$ python -q
>>> import numpy as np
>>> import numpy.linalg as la
>>> np.set_printoptions(precision=3, suppress=True, linewidth=140)
>>> rd = lambda a: np.round(a, 3) + 0
>>> X = np.load("case19.npy")
>>> X
array([[-62,   3,   2,   3,  -1],
       [  1,   1,  -3,   2,  -3],
       [  0,  -3,  -1,   0,   2],
       [ -2,   2,   2, -18,  -2],
       [  3,   1,  -2,   2, -60]])
>>> rd(np.abs(la.eigvals(X)).max())
np.float64(60.861)
>>> rd(la.det(X))
np.float64(616268.0)
>>> rd(np.sort(np.abs(la.eigvals(X))))
array([ 2.917,  3.088, 18.471, 60.861, 60.861])
>>> np.allclose(X @ X.T, X.T @ X)
False
>>> (X - X.T) / 2
array([[ 0. ,  1. ,  1. ,  2.5, -2. ],
       [-1. ,  0. ,  0. ,  0. , -2. ],
       [-1. ,  0. ,  0. , -1. ,  2. ],
       [-2.5,  0. ,  1. ,  0. , -2. ],
       [ 2. ,  2. , -2. ,  2. ,  0. ]])
>>> C2 = X.T @ X
>>> rd(la.svd(X, compute_uv=False) ** 2)
array([3921.124, 3582.826,  341.129,    9.986,    7.936])
>>> C2
array([[3858, -186, -137, -142, -117],
       [-186,   24,    8,  -23,  -76],
       [-137,    8,   22,  -40,  121],
       [-142,  -23,  -40,  341,  -93],
       [-117,  -76,  121,  -93, 3618]])
>>> vals, evecs = la.eigh(C2)
>>> x = np.array([4, 5, 1, 2, 3])
>>> x @ C2 @ x
np.int64(79450)
>>> rd(x @ C2 @ x / (x @ x)), rd(vals[0]), rd(vals[-1])
(np.float64(1444.545), np.float64(7.936), np.float64(3921.124))
>>> rd(evecs * np.abs(vals) @ evecs.T)
array([[3858., -186., -137., -142., -117.],
       [-186.,   24.,    8.,  -23.,  -76.],
       [-137.,    8.,   22.,  -40.,  121.],
       [-142.,  -23.,  -40.,  341.,  -93.],
       [-117.,  -76.,  121.,  -93., 3618.]])
>>> rd(evecs * np.maximum(vals, 0) @ evecs.T)
array([[3858., -186., -137., -142., -117.],
       [-186.,   24.,    8.,  -23.,  -76.],
       [-137.,    8.,   22.,  -40.,  121.],
       [-142.,  -23.,  -40.,  341.,  -93.],
       [-117.,  -76.,  121.,  -93., 3618.]])
